$ python3 -q
>>> import numpy as np
>>> np.set_printoptions(precision=1, suppress=True, linewidth=200, legacy="1.25")
>>> rd = lambda a: np.round(a, 1) + 0
>>> feats = np.load("test13.npy")
>>> feats
array([[-1,  0,  1,  2],
       [ 3,  4,  5,  6],
       [ 7,  8,  9, 10],
       [11, 12, 13, 14]])
>>> # rows and columns are dependent
>>> np.unravel_index(np.abs(feats).argmax(), feats.shape)
(3, 3)
>>> feats.mean(axis=0)
array([5., 6., 7., 8.])
>>> print(np.count_nonzero(feats))
15
>>> print(np.linalg.matrix_rank(feats))
2
>>> feats.sum(axis=0)
array([20, 24, 28, 32])
>>> rd(np.linalg.svd(feats, compute_uv=False))
array([31.8,  2.5,  0. ,  0. ])
>>> np.linalg.rank(feats)
Traceback (most recent call last):
  File "<python-input-12>", line 1, in <module>
    np.linalg.rank(feats)
    ^^^^^^^^^^^^^^
AttributeError: module 'numpy.linalg' has no attribute 'rank'
>>> X = np.loadtxt("data.csv", delimiter=",")
>>> X
array([[7., 0., 0., 0., 0.],
       [0., 7., 0., 0., 0.],
       [0., 0., 5., 0., 0.],
       [0., 0., 0., 1., 0.],
       [0., 0., 0., 0., 5.]])
>>> rd(np.linalg.norm(X, axis=0))
array([7., 7., 5., 1., 5.])
>>> print(X.T @ X)
[[49.  0.  0.  0.  0.]
 [ 0. 49.  0.  0.  0.]
 [ 0.  0. 25.  0.  0.]
 [ 0.  0.  0.  1.  0.]
 [ 0.  0.  0.  0. 25.]]
>>> rd(np.linalg.pinv(X))
array([[0.1, 0. , 0. , 0. , 0. ],
       [0. , 0.1, 0. , 0. , 0. ],
       [0. , 0. , 0.2, 0. , 0. ],
       [0. , 0. , 0. , 1. , 0. ],
       [0. , 0. , 0. , 0. , 0.2]])
>>> L = np.linalg.cholesky(X)
>>> print(rd(np.diag(L) ** 2))
[7. 7. 5. 1. 5.]
>>> print(X / np.sqrt(np.outer(np.diag(X), np.diag(X))))
[[1. 0. 0. 0. 0.]
 [0. 1. 0. 0. 0.]
 [0. 0. 1. 0. 0.]
 [0. 0. 0. 1. 0.]
 [0. 0. 0. 0. 1.]]
>>> np.linalg.eigvalsh(X).min() > 0
True
>>> rd(L)
array([[2.6, 0. , 0. , 0. , 0. ],
       [0. , 2.6, 0. , 0. , 0. ],
       [0. , 0. , 2.2, 0. , 0. ],
       [0. , 0. , 0. , 1. , 0. ],
       [0. , 0. , 0. , 0. , 2.2]])
>>> rd(L @ L.T)
array([[7., 0., 0., 0., 0.],
       [0., 7., 0., 0., 0.],
       [0., 0., 5., 0., 0.],
       [0., 0., 0., 1., 0.],
       [0., 0., 0., 0., 5.]])
>>> Uu, sig, Vt = np.linalg.svd(X, full_matrices=False)
>>> rd(np.sqrt((sig ** 2).sum())), rd(np.linalg.norm(X))
(12.2, 12.2)
>>> rd(sig / sig[0])
array([1. , 1. , 0.7, 0.7, 0.1])
>>> Uu.T @ X @ Vt.T
array([[7., 0., 0., 0., 0.],
       [0., 7., 0., 0., 0.],
       [0., 0., 5., 0., 0.],
       [0., 0., 0., 5., 0.],
       [0., 0., 0., 0., 1.]])
>>> rd(np.cumsum(sig ** 2) / np.sum(sig ** 2))
array([0.3, 0.7, 0.8, 1. , 1. ])
>>> print((sig > 1e-8).sum())
5
>>> Uu.T @ Uu
array([[1., 0., 0., 0., 0.],
       [0., 1., 0., 0., 0.],
       [0., 0., 1., 0., 0.],
       [0., 0., 0., 1., 0.],
       [0., 0., 0., 0., 1.]])
>>> M = np.load("mat.npy")
>>> M
array([[-6.1,  2.2,  3.1, -7. ],
       [ 3.9, -4. , -5. , -6.6],
       [ 4.9,  4.7, -3.7, -6.4],
       [-3. ,  1.4,  1.9, -9.3],
       [-1.8,  8.3, -1.7,  5. ],
       [ 1. ,  5.7,  5.7, -5.9],
       [ 9.4, -0.3, -2.4,  2.4],
       [-2.3, -5.8,  0.6, -7.8],
       [-7.4,  3.8, -5.5, -0.9],
       [ 8. ,  2. , -4.7,  3.2],
       [-4.9, -7.8,  2.7,  2.7],
       [ 5.4, -0.9,  6.2, -5.6],
       [-4.2, -2.6,  7.7, -4. ],
       [-2.9, -6.7,  1.5, -6.7],
       [-1.5,  4.3, -6.1, -6.5],
       [ 7.5,  2.8, -4.6, -3.8],
       [ 6.7,  4.3,  0. ,  6.1],
       [-3.8, -6.4,  4.6,  4.9],
       [-2.7, -3.4,  8.9, -1.1],
       [ 1.9, -2.7,  8.3,  4.4],
       [ 1.3,  1.8,  9.3,  2.9],
       [-2.6,  7.9,  1.2,  5.4],
       [ 2.5,  3.5,  7.1,  5.5]])
>>> A2 = M / np.sqrt((M ** 2).mean(axis=1, keepdims=True))
>>> rd(np.linalg.norm(A2, axis=1))
array([2., 2., 2., 2., 2., 2., 2., 2., 2., 2., 2., 2., 2., 2., 2., 2., 2., 2., 2., 2., 2., 2., 2.])
>>> np.linalg.matrix_rank(A2) == np.linalg.matrix_rank(M)
True
>>> rd(A2[9])
array([ 1.6,  0.4, -0.9,  0.6])
>>> basis = M[[19, 5]].astype(float)
>>> for _ in range(3):
...     z = np.linalg.norm(M[:, None] - basis, axis=-1).argmin(axis=1)
...     basis = np.array([M[z == j].mean(axis=0) for j in range(2)])
... 
>>> z
array([1, 1, 1, 1, 0, 1, 0, 1, 1, 0, 0, 1, 1, 1, 1, 1, 0, 0, 0, 0, 0, 0, 0])
>>> rd(basis[1] - basis[0])
array([-1.7, -0.2, -2.9, -9.6])
>>> rd(basis)
array([[ 1.3,  0.7,  3. ,  3.8],
       [-0.4,  0.4,  0.2, -5.9]])
>>> D = np.linalg.norm(M[:, None] - M[None], axis=-1)
>>> (D + 1e9 * np.eye(23)).round(6).argmin(axis=1)
array([ 3, 15, 15,  0, 21,  3,  9, 13, 14,  6, 17,  5, 18,  7,  2,  2,  9, 10, 12, 20, 22,  4, 20])
>>> D.mean(axis=1).argmax()
8
>>> rd(np.linalg.norm(M, axis=1))
array([10. , 10. , 10. , 10.1, 10. , 10. , 10. , 10. , 10. , 10. , 10. , 10. , 10. , 10. , 10. , 10. , 10. , 10. , 10. , 10. , 10. , 10. , 10. ])
>>> rd(D[:5, :5])
array([[ 0. , 14.3, 13.2,  4.1, 14.9],
       [14.3,  0. ,  8.9, 11.5, 18.1],
       [13.2,  8.9,  0. , 10.6, 13.8],
       [ 4.1, 11.5, 10.6,  0. , 16.3],
       [14.9, 18.1, 13.8, 16.3,  0. ]])
>>> np.linalg.matrix_rank(D ** 2)
6
